$ python -q
>>> import numpy as np
>>> from numpy import linalg as LA
>>> np.set_printoptions(precision=1, suppress=True, linewidth=200)
>>> J = np.loadtxt("w.csv", delimiter=",")
>>> J.round(1) + 0
array([[ 4. ,  0.7, -0.3,  1.5,  2.2,  2.7, -0.1,  0.4,  0.4],
       [ 3.8, -0.7, -1.7,  1.2,  0.6,  1.1, -1.3,  0.8,  0.8],
       [ 3.9,  9.3,  8.3,  6.4,  9.3, 11.2,  7.5, -1.5, -1.5],
       [ 5.2,  0.7, -0.3,  5.4,  0.3,  4. ,  1.2,  3. ,  3. ],
       [ 1.8,  0.5, -0.5,  4. , -1.6,  0.3, -0.2,  0.7,  0.7],
       [ 7.2,  5.2,  4.2,  7.3,  6. , 10.5,  5.5,  2.6,  2.6],
       [ 5.2,  1.5,  0.5,  5. ,  1.6,  4.8,  1.7,  2.4,  2.4],
       [ 1.4,  3.9,  2.9,  3.6,  2.7,  3.2,  2.1, -1.4, -1.4],
       [ 0.8, -1. , -2. , -1.6,  0.1, -2.2, -2.9, -1.9, -1.9],
       [ 7.9,  1.3,  0.3,  5.1,  3.1,  7.2,  2.2,  3.9,  3.9],
       [ 5.3, -0.9, -1.9,  0.9,  1.6,  2.4, -1.1,  1.6,  1.6],
       [ 1.3,  4.6,  3.6,  2.2,  4.6,  3.9,  2.3, -2.6, -2.6],
       [ 1.3,  1.2,  0.2, -0.4,  2.2,  0.4, -0.9, -2.2, -2.2],
       [ 1.3,  0.6, -0.4,  0. ,  1.2, -0.1, -1.3, -1.7, -1.7],
       [ 2.4, -2. , -3. , -2.1,  0.3, -1.7, -3.4, -0.9, -0.9],
       [ 0.8, -2.4, -3.4, -2.9, -0.7, -3.6, -4.3, -1.8, -1.8],
       [ 3.7,  7. ,  6. ,  6.3,  6.3,  8.7,  5.7, -0.5, -0.5],
       [ 5.1,  2.7,  1.7,  4.9,  3. ,  5.8,  2.5,  1.7,  1.7],
       [ 4.7,  4.2,  3.2,  7.1,  3. ,  7. ,  4.1,  1.8,  1.8],
       [ 0.5,  0. , -1. , -1.7,  1.2, -1.5, -2.3, -2.6, -2.6],
       [ 3.4, -0.3, -1.3,  1.6,  0.5,  1.1, -1. ,  0.6,  0.6],
       [ 1.5, -0.8, -1.8, -0.3, -0.2, -1.3, -2.3, -1. , -1. ],
       [ 3.6,  0.9, -0.1,  2.5,  1.4,  2.5,  0.2,  0.7,  0.7],
       [ 1.9,  0.7, -0.3,  3.7, -1.1,  0.5, -0.1,  0.5,  0.5],
       [ 1.5,  2.5,  1.5,  2.3,  2.1,  2. ,  0.8, -1.4, -1.4],
       [ 4.7,  0.3, -0.7,  2.3,  1.7,  3. ,  0. ,  1.4,  1.4],
       [ 0.7,  3. ,  2. ,  2.6,  1.8,  1.7,  1.1, -1.8, -1.8],
       [ 5.4, -1.4, -2.4,  2.6, -0.2,  2. , -1. ,  2.7,  2.7],
       [-1.4,  2. ,  1. ,  0.1,  0.8, -1.4, -0.8, -3.6, -3.6],
       [ 4.1,  1.1,  0.1,  0.7,  3.5,  3.3,  0.1, -0.1, -0.1],
       [ 1.2,  0.7, -0.3, -0.2,  1.4, -0.1, -1.2, -1.8, -1.8],
       [ 6.2,  4.5,  3.5,  5. ,  6.1,  8.7,  4.2,  1.3,  1.3],
       [ 4.6,  2.9,  1.9,  4.2,  3.4,  5.5,  2.3,  0.9,  0.9],
       [ 1.6,  0. , -1. ,  1. ,  0. , -0.4, -1.3, -0.8, -0.8],
       [ 5.2, -2.2, -3.2,  3.1, -1.7,  1. , -1.6,  3.2,  3.2],
       [ 2.5,  1.9,  0.9,  2.7,  1.7,  2.4,  0.7, -0.3, -0.3],
       [ 1.2,  4.3,  3.3,  0.3,  5.6,  3.5,  1.6, -3.4, -3.4],
       [ 4.3,  3.8,  2.8,  6.2,  2.8,  6. ,  3.4,  1.4,  1.4],
       [ 1.3, -0.9, -1.9, -2.1,  1. , -1.5, -2.8, -2. , -2. ]])
>>> # column 8 repeats column 7
>>> T = np.stack([J, -2 * J, J[::-1]])
>>> T.shape
(3, 39, 9)
>>> (T @ J.T).shape
(3, 39, 39)
>>> ang = np.radians(45)
>>> R = np.eye(9)
>>> R[2, 2] = R[1, 1] = np.cos(ang)
>>> R[2, 1], R[1, 2] = -np.sin(ang), np.sin(ang)
>>> R
array([[ 1. ,  0. ,  0. ,  0. ,  0. ,  0. ,  0. ,  0. ,  0. ],
       [ 0. ,  0.7,  0.7,  0. ,  0. ,  0. ,  0. ,  0. ,  0. ],
       [ 0. , -0.7,  0.7,  0. ,  0. ,  0. ,  0. ,  0. ,  0. ],
       [ 0. ,  0. ,  0. ,  1. ,  0. ,  0. ,  0. ,  0. ,  0. ],
       [ 0. ,  0. ,  0. ,  0. ,  1. ,  0. ,  0. ,  0. ,  0. ],
       [ 0. ,  0. ,  0. ,  0. ,  0. ,  1. ,  0. ,  0. ,  0. ],
       [ 0. ,  0. ,  0. ,  0. ,  0. ,  0. ,  1. ,  0. ,  0. ],
       [ 0. ,  0. ,  0. ,  0. ,  0. ,  0. ,  0. ,  1. ,  0. ],
       [ 0. ,  0. ,  0. ,  0. ,  0. ,  0. ,  0. ,  0. ,  1. ]])
>>> M2 = J @ R.T
>>> np.abs(M2 - J).max(axis=0)
array([0. , 3.1, 9. , 0. , 0. , 0. , 0. , 0. , 0. ])
>>> round(float(LA.det(R)), 1), np.round(np.trace(R), 1)
(1.0, np.float64(8.4))
>>> np.round(LA.svd(J, compute_uv=False), 1) + 0, np.round(LA.svd(M2, compute_uv=False), 1) + 0
(array([49.8, 23.3, 15.1,  7.8,  0. ,  0. ,  0. ,  0. ,  0. ]), array([49.8, 23.3, 15.1,  7.8,  0. ,  0. ,  0. ,  0. ,  0. ]))
>>> M2 = LA.inv(R)
>>> np.round(R @ M2, 1) + 0
array([[1., 0., 0., 0., 0., 0., 0., 0., 0.],
       [0., 1., 0., 0., 0., 0., 0., 0., 0.],
       [0., 0., 1., 0., 0., 0., 0., 0., 0.],
       [0., 0., 0., 1., 0., 0., 0., 0., 0.],
       [0., 0., 0., 0., 1., 0., 0., 0., 0.],
       [0., 0., 0., 0., 0., 1., 0., 0., 0.],
       [0., 0., 0., 0., 0., 0., 1., 0., 0.],
       [0., 0., 0., 0., 0., 0., 0., 1., 0.],
       [0., 0., 0., 0., 0., 0., 0., 0., 1.]])
>>> (np.abs(M2) > 1e-9).astype(int)
array([[1, 0, 0, 0, 0, 0, 0, 0, 0],
       [0, 1, 1, 0, 0, 0, 0, 0, 0],
       [0, 1, 1, 0, 0, 0, 0, 0, 0],
       [0, 0, 0, 1, 0, 0, 0, 0, 0],
       [0, 0, 0, 0, 1, 0, 0, 0, 0],
       [0, 0, 0, 0, 0, 1, 0, 0, 0],
       [0, 0, 0, 0, 0, 0, 1, 0, 0],
       [0, 0, 0, 0, 0, 0, 0, 1, 0],
       [0, 0, 0, 0, 0, 0, 0, 0, 1]])
>>> LA.inv(M2)
array([[ 1. ,  0. ,  0. ,  0. ,  0. ,  0. ,  0. ,  0. ,  0. ],
       [ 0. ,  0.7,  0.7,  0. ,  0. ,  0. ,  0. ,  0. ,  0. ],
       [ 0. , -0.7,  0.7,  0. ,  0. ,  0. ,  0. ,  0. ,  0. ],
       [ 0. ,  0. ,  0. ,  1. ,  0. ,  0. ,  0. ,  0. ,  0. ],
       [ 0. ,  0. ,  0. ,  0. ,  1. ,  0. ,  0. ,  0. ,  0. ],
       [ 0. ,  0. ,  0. ,  0. ,  0. ,  1. ,  0. ,  0. ,  0. ],
       [ 0. ,  0. ,  0. ,  0. ,  0. ,  0. ,  1. ,  0. ,  0. ],
       [ 0. ,  0. ,  0. ,  0. ,  0. ,  0. ,  0. ,  1. ,  0. ],
       [ 0. ,  0. ,  0. ,  0. ,  0. ,  0. ,  0. ,  0. ,  1. ]])
>>> LA.matrix_rank(J, rtol=0.1)
np.int64(4)
>>> LA.cond(J) > 100
np.True_
>>> round(LA.norm(J, 2) / LA.norm(J), 1)
np.float64(0.9)
>>> x = np.array([1, 3, 1, 3, 3, 1, 0, 2, 3])
>>> LA.norm(J @ x) <= LA.norm(J, 2) * LA.norm(x) + 1e-9
np.True_
>>> np.sign((J @ x).round(6))
array([ 1.,  1.,  1.,  1.,  1.,  1.,  1.,  1., -1.,  1.,  1.,  1.,  1., -1., -1., -1.,  1.,  1.,  1., -1.,  1., -1.,  1.,  1.,  1.,  1.,  1.,  1., -1.,  1., -1.,  1.,  1., -1.,  1.,  1.,  1.,  1.,
       -1.])
